$ python -q
>>> import numpy as np
>>> np.set_printoptions(suppress=True, linewidth=120)
>>> A = np.loadtxt("arr.csv", delimiter=",")
>>> A
array([[-1.2 , -1.23,  0.54],
       [-0.62, -0.8 ,  2.3 ],
       [ 0.74,  0.65,  1.  ],
       [-0.08, -0.18,  1.24],
       [ 1.32,  1.43, -1.54],
       [-0.64, -0.74,  1.32],
       [-1.82, -1.96,  1.98],
       [-0.3 , -0.43,  1.64],
       [ 0.34,  0.45, -1.4 ],
       [ 2.5 ,  2.65, -2.2 ],
       [ 0.06,  0.1 , -0.5 ]])
>>> # null space of dimension 1
>>> Xc = A - A.mean(axis=0)
>>> left, sigma, Vt = np.linalg.svd(Xc, full_matrices=False)
>>> np.round(Vt[0] * np.sign(Vt[0, np.abs(Vt[0]).argmax()]), 2)
array([-0.51, -0.56,  0.65])
>>> np.round(Xc.mean(axis=0), 2) + 0
array([0., 0., 0.])
>>> np.abs(Vt[0]).argmax()
np.int64(2)
>>> round((sigma ** 2).sum() ** 2 / (sigma ** 4).sum(), 2)
np.float64(1.21)
>>> np.abs(left[:, 0]).argmax()
np.int64(9)
>>> idx = A[:, 0] > np.median(A[:, 0])
>>> u = A[idx].mean(axis=0) - A[~idx].mean(axis=0)
>>> (((A - A.mean(axis=0)) @ u > 0) == idx).mean()
np.float64(1.0)
>>> rk = np.linalg.matrix_rank(A)
>>> rk
np.int64(2)
>>> ns = np.linalg.svd(A)[2][rk:].T
>>> ns.shape
(3, 1)
>>> np.argsort(-np.linalg.norm(A, axis=0).round(6), kind="stable")[:3]
array([2, 1, 0])
>>> np.linalg.matrix_rank(A, rtol=0.1)
np.int64(2)
>>> round(float(np.linalg.norm(A, 2) / np.linalg.norm(A)), 2)
0.94
>>> W0 = np.load("x.npy")
>>> W0
array([[-1,  0,  1,  0,  0,  0, -2,  0,  1,  0,  2],
       [ 0, -1,  0,  1,  0,  2,  0,  2,  0,  1,  0],
       [-2,  0, -1,  0,  0,  0,  1,  0, -1,  0, -1],
       [ 0, -1,  0, -2,  0,  2,  0,  0,  0,  1,  0],
       [ 0,  2,  0,  1,  0,  0,  0, -1,  0, -1,  0],
       [ 0, -1,  0,  1,  2,  0,  0, -2,  0,  0,  0],
       [-2,  0,  0,  0,  0,  0,  1,  0,  0,  0, -2],
       [ 0, -1,  0, -2, -1,  0,  0,  1,  0, -1,  0],
       [ 0,  0,  2,  0,  0,  0,  0,  0,  0,  0, -1],
       [ 0, -1,  0, -2,  0,  2,  0, -2,  0,  2,  0],
       [ 1,  0, -2,  0,  0,  0, -2,  0, -2,  0,  0]])
>>> u = np.array([4, 2])
>>> np.cross(W0[10, :3], W0[9, :3])
array([-2,  0, -1])
>>> x0 = np.array([1, -3, 2, -1, 1, 3, -3, 0, -2, -1, 3])
>>> target = W0 @ x0
>>> target
array([ 11,   7,  -8,  10,  -6,   4, -11,   5,   1,   9,   7])
>>> np.round(np.linalg.solve(W0, -1 * target), 2)
array([-1.,  3., -2.,  1., -1., -3.,  3., -0.,  2.,  1., -3.])
>>> np.round(np.linalg.solve(W0, target + W0[:, 8]), 2)
array([ 1., -3.,  2., -1.,  1.,  3., -3., -0., -1., -1.,  3.])
>>> np.round(np.linalg.solve(W0.T, W0[8]), 2)
array([-0.,  0., -0., -0.,  0., -0.,  0., -0.,  1., -0., -0.])
>>> u = np.array([2, 0, 0, 1, 2, 2, 3, 3, 2, 3, 3])
>>> A2 = W0 + np.outer(u, np.eye(11)[5])
>>> round(np.linalg.det(A2) / np.linalg.det(W0), 2), np.round(1 + np.linalg.solve(W0, u)[5], 2)
(np.float64(3.0), np.float64(3.0))
>>> A2
array([[-1.,  0.,  1.,  0.,  0.,  2., -2.,  0.,  1.,  0.,  2.],
       [ 0., -1.,  0.,  1.,  0.,  2.,  0.,  2.,  0.,  1.,  0.],
       [-2.,  0., -1.,  0.,  0.,  0.,  1.,  0., -1.,  0., -1.],
       [ 0., -1.,  0., -2.,  0.,  3.,  0.,  0.,  0.,  1.,  0.],
       [ 0.,  2.,  0.,  1.,  0.,  2.,  0., -1.,  0., -1.,  0.],
       [ 0., -1.,  0.,  1.,  2.,  2.,  0., -2.,  0.,  0.,  0.],
       [-2.,  0.,  0.,  0.,  0.,  3.,  1.,  0.,  0.,  0., -2.],
       [ 0., -1.,  0., -2., -1.,  3.,  0.,  1.,  0., -1.,  0.],
       [ 0.,  0.,  2.,  0.,  0.,  2.,  0.,  0.,  0.,  0., -1.],
       [ 0., -1.,  0., -2.,  0.,  5.,  0., -2.,  0.,  2.,  0.],
       [ 1.,  0., -2.,  0.,  0.,  3., -2.,  0., -2.,  0.,  0.]])
>>> np.linalg.matrix_rank(A2 - W0)
np.int64(1)
>>> np.linalg.matrix_rank(np.linalg.inv(A2) - np.linalg.inv(W0), tol=1e-8)
np.int64(1)
>>> A2 = np.array([[2, 2], [2, 2]])
>>> Z = np.array([[0, 1, 1, 0, 2],
...     [-2, -1, -2, 2, 2],
...     [-1, 0, 0, -2, 2],
...     [0, -1, 2, 0, -2],
...     [-2, -1, 2, 1, 0]])
>>> m1 = np.block([[A2, np.array([[2, 2, 0, 2, 1], [0, 1, 2, 1, 1]])], [np.zeros((5, 2)), Z]])
>>> m1
array([[ 2.,  2.,  2.,  2.,  0.,  2.,  1.],
       [ 2.,  2.,  0.,  1.,  2.,  1.,  1.],
       [ 0.,  0.,  0.,  1.,  1.,  0.,  2.],
       [ 0.,  0., -2., -1., -2.,  2.,  2.],
       [ 0.,  0., -1.,  0.,  0., -2.,  2.],
       [ 0.,  0.,  0., -1.,  2.,  0., -2.],
       [ 0.,  0., -2., -1.,  2.,  1.,  0.]])
>>> x0 = np.array([1, -3, -1, -2, -3, 2, 2])
>>> a = np.maximum(m1 @ x0, 0)
>>> m1.T @ a
array([  0.,   0., -37., -18., -36.,  34.,  38.])
>>> np.maximum(m1 @ x0, 0) - np.maximum(-m1 @ x0, 0)
array([-4., -8., -1., 18.,  1., -8.,  0.])
>>> np.round(np.tanh(m1 @ x0), 2)
array([-1.  , -1.  , -0.76,  1.  ,  0.76, -1.  ,  0.  ])
>>> m1 * (a > 1e-9)[:, None]
array([[ 0.,  0.,  0.,  0.,  0.,  0.,  0.],
       [ 0.,  0.,  0.,  0.,  0.,  0.,  0.],
       [ 0.,  0.,  0.,  0.,  0.,  0.,  0.],
       [ 0.,  0., -2., -1., -2.,  2.,  2.],
       [ 0.,  0., -1.,  0.,  0., -2.,  2.],
       [ 0.,  0.,  0., -0.,  0.,  0., -0.],
       [ 0.,  0., -0., -0.,  0.,  0.,  0.]])
>>> left, sigma, Vt = np.linalg.svd(m1)
>>> V = Vt[:(sigma > 1e-8).sum()]
>>> rng = np.random.default_rng(79)
>>> x0 = m1[1] + 2 * m1[3] + rng.integers(2) * np.eye(7)[6]
>>> x0
array([ 2.,  2., -4., -1., -2.,  5.,  5.])
>>> np.linalg.matrix_rank(np.vstack([m1, x0]))
np.int64(6)
>>> np.round(np.diag(V.T @ V), 2)
array([0.5, 0.5, 1. , 1. , 1. , 1. , 1. ])
>>> left, sigma, Vt = np.linalg.svd(m1)
>>> sigma.round(2) + 0
array([5.78, 4.79, 4.09, 3.47, 1.37, 0.37, 0.  ])
>>> np.argmax(sigma[:-1] / (sigma[1:] + 1e-6)) + 1
np.int64(6)
>>> A2 = left[:, :6] @ np.diag(sigma[:6]) @ Vt[:6]
>>> A2.round(2) + 0
array([[ 2.,  2.,  2.,  2.,  0.,  2.,  1.],
       [ 2.,  2.,  0.,  1.,  2.,  1.,  1.],
       [ 0.,  0.,  0.,  1.,  1.,  0.,  2.],
       [ 0.,  0., -2., -1., -2.,  2.,  2.],
       [ 0.,  0., -1.,  0.,  0., -2.,  2.],
       [ 0.,  0.,  0., -1.,  2.,  0., -2.],
       [ 0.,  0., -2., -1.,  2.,  1.,  0.]])
>>> round(np.linalg.norm(m1 - A2) / np.linalg.norm(m1), 2)
np.float64(0.0)
>>> np.linalg.matrix_rank(A2)
np.int64(6)
>>> round(np.abs(m1 - A2).max(), 2)
np.float64(0.0)
>>> x0 = np.array([1, 9, 5, -2, -9, -4, 7])
>>> (m1 @ x0).argmax()
np.int64(0)
>>> (m1 * x0).sum(axis=1)
array([ 25.,   3.,   3.,  16.,  17., -30., -30.])
>>> np.einsum("ij,j->i", m1, x0)
array([ 25.,   3.,   3.,  16.,  17., -30., -30.])
>>> m1 @ x0
array([ 25.,   3.,   3.,  16.,  17., -30., -30.])
>>> m1 * x0
array([[  2.,  18.,  10.,  -4.,  -0.,  -8.,   7.],
       [  2.,  18.,   0.,  -2., -18.,  -4.,   7.],
       [  0.,   0.,   0.,  -2.,  -9.,  -0.,  14.],
       [  0.,   0., -10.,   2.,  18.,  -8.,  14.],
       [  0.,   0.,  -5.,  -0.,  -0.,   8.,  14.],
       [  0.,   0.,   0.,   2., -18.,  -0., -14.],
       [  0.,   0., -10.,   2., -18.,  -4.,   0.]])
>>> np.sign((m1 @ x0).round(6))
array([ 1.,  1.,  1.,  1.,  1., -1., -1.])
>>> A2 = m1 + rng.integers(-2, 3, (7, 6)) @ rng.integers(-2, 3, (6, 7))
>>> A2
array([[ -2.,   4.,   1.,  -2.,   7.,  12., -16.],
       [  3.,   4.,   1.,   9.,  -3.,  -2.,   0.],
       [  3.,  -1.,   0.,  10.,  -2.,   0.,   3.],
       [ -7.,   2.,  -1.,  -6.,   5.,   8.,  -6.],
       [ 10.,   6.,  -9.,  10.,  -4.,   0.,  -4.],
       [ -2.,   2.,   0., -11.,   2.,  -6.,   4.],
       [-10.,   8.,  -2.,  -3.,   9.,   6.,   0.]])
>>> A2 - m1
array([[ -4.,   2.,  -1.,  -4.,   7.,  10., -17.],
       [  1.,   2.,   1.,   8.,  -5.,  -3.,  -1.],
       [  3.,  -1.,   0.,   9.,  -3.,   0.,   1.],
       [ -7.,   2.,   1.,  -5.,   7.,   6.,  -8.],
       [ 10.,   6.,  -8.,  10.,  -4.,   2.,  -6.],
       [ -2.,   2.,   0., -10.,   0.,  -6.,   6.],
       [-10.,   8.,   0.,  -2.,   7.,   5.,   0.]])
>>> np.linalg.matrix_rank(A2 - m1, tol=1e-8)
np.int64(6)
>>> mat = np.load("run6.npy")
>>> mat
array([[-0.83,  0.12, -0.12, -0.78,  0.99,  1.  ,  1.  ,  0.99],
       [-0.97, -0.07,  0.98,  0.28, -0.99, -0.92,  0.24, -0.99],
       [ 0.97,  0.6 , -0.99, -0.91,  1.  ,  0.47, -0.05,  0.99],
       [ 0.52,  0.09, -0.79,  0.76, -0.81,  0.82, -0.35,  0.7 ],
       [-0.51,  0.87, -0.83, -0.49,  0.5 , -0.11,  0.66, -0.28],
       [ 1.  , -0.99,  0.96,  0.99, -1.  , -1.  , -1.  , -1.  ],
       [-0.99,  0.72,  0.75, -0.64, -0.19,  0.  ,  0.98, -0.81],
       [ 0.78,  0.01, -0.64, -0.17,  0.71, -0.25, -0.62,  0.41],
       [ 0.79, -0.28, -0.36,  0.87, -0.98, -0.59, -0.96, -0.64],
       [ 1.  , -0.91, -0.85,  0.49,  0.95,  0.95, -0.91,  1.  ],
       [ 0.9 , -0.72, -0.79,  0.97, -0.97,  0.99, -0.77,  0.97],
       [ 0.95,  0.65, -0.99,  0.56,  0.19,  0.68, -0.79,  0.88],
       [ 0.17, -0.13,  0.67,  0.45, -0.95, -0.98, -0.95, -0.99],
       [ 0.38,  0.39, -0.16, -0.99,  1.  , -0.86,  0.74,  0.52],
       [-0.96,  0.78, -0.15, -0.87,  0.96,  0.92,  1.  ,  0.76],
       [ 0.6 , -0.92,  0.92,  0.49, -0.59, -0.45, -0.84, -0.17],
       [-0.92, -0.41,  0.87,  0.41, -0.85,  0.89,  0.91,  0.26],
       [ 0.56, -0.58,  0.68,  0.72, -0.97, -0.93, -0.97, -0.93],
       [-0.65, -0.62,  0.87,  0.94, -1.  ,  0.26, -0.49, -0.77],
       [ 0.44,  0.52,  0.03, -0.24, -0.59, -1.  , -0.96, -0.99],
       [-0.86,  0.34,  0.77,  0.82, -1.  , -0.91, -0.62, -0.99],
       [ 0.55, -0.73,  0.99, -1.  ,  1.  , -1.  , -0.74, -0.97],
       [ 0.46,  0.4 , -0.94,  0.8 , -0.8 ,  0.96,  0.06,  0.89],
       [ 0.9 , -0.93, -0.05,  0.92, -0.77,  0.99, -0.62,  0.99],
       [ 0.7 ,  0.18, -0.8 , -0.98,  1.  ,  0.8 ,  0.92,  0.99],
       [ 0.75, -0.68, -0.52, -0.5 ,  0.99,  0.99,  0.81,  1.  ],
       [ 0.97, -0.92, -0.09,  0.31,  0.88,  0.85, -0.79,  0.98],
       [-0.35, -0.88,  0.95,  0.76, -0.96,  0.41, -0.3 , -0.17],
       [-0.9 ,  0.94, -0.7 , -0.75,  0.64, -0.22,  0.93, -0.61],
       [ 0.8 , -0.09, -0.92,  1.  , -1.  ,  0.87, -0.98, -0.13],
       [ 0.95, -0.83, -0.7 ,  1.  , -1.  ,  0.95, -0.99,  0.79],
       [ 0.84, -0.9 ,  0.87, -0.44,  0.88, -0.82, -0.86,  0.04],
       [-0.94,  0.74,  0.55,  0.41, -0.99, -0.85,  0.27, -0.99],
       [ 0.81, -0.9 ,  0.77,  0.01,  0.65, -0.14, -0.75,  0.6 ],
       [ 0.6 , -0.9 , -0.01,  0.08,  0.97,  1.  ,  0.91,  1.  ],
       [ 0.99, -0.96, -0.22,  0.64,  0.75,  0.89, -0.93,  0.99],
       [ 0.88, -0.61, -0.97,  0.89,  0.38,  1.  ,  0.8 ,  1.  ]])
>>> d = np.linalg.norm(mat[:, None] - mat[None], axis=-1)
>>> d.shape
(37, 37)
>>> np.unravel_index(d.round(6).argmax(), d.shape)
(np.int64(5), np.int64(14))
>>> np.flatnonzero(d[16] < d.mean() / 2)
array([16])
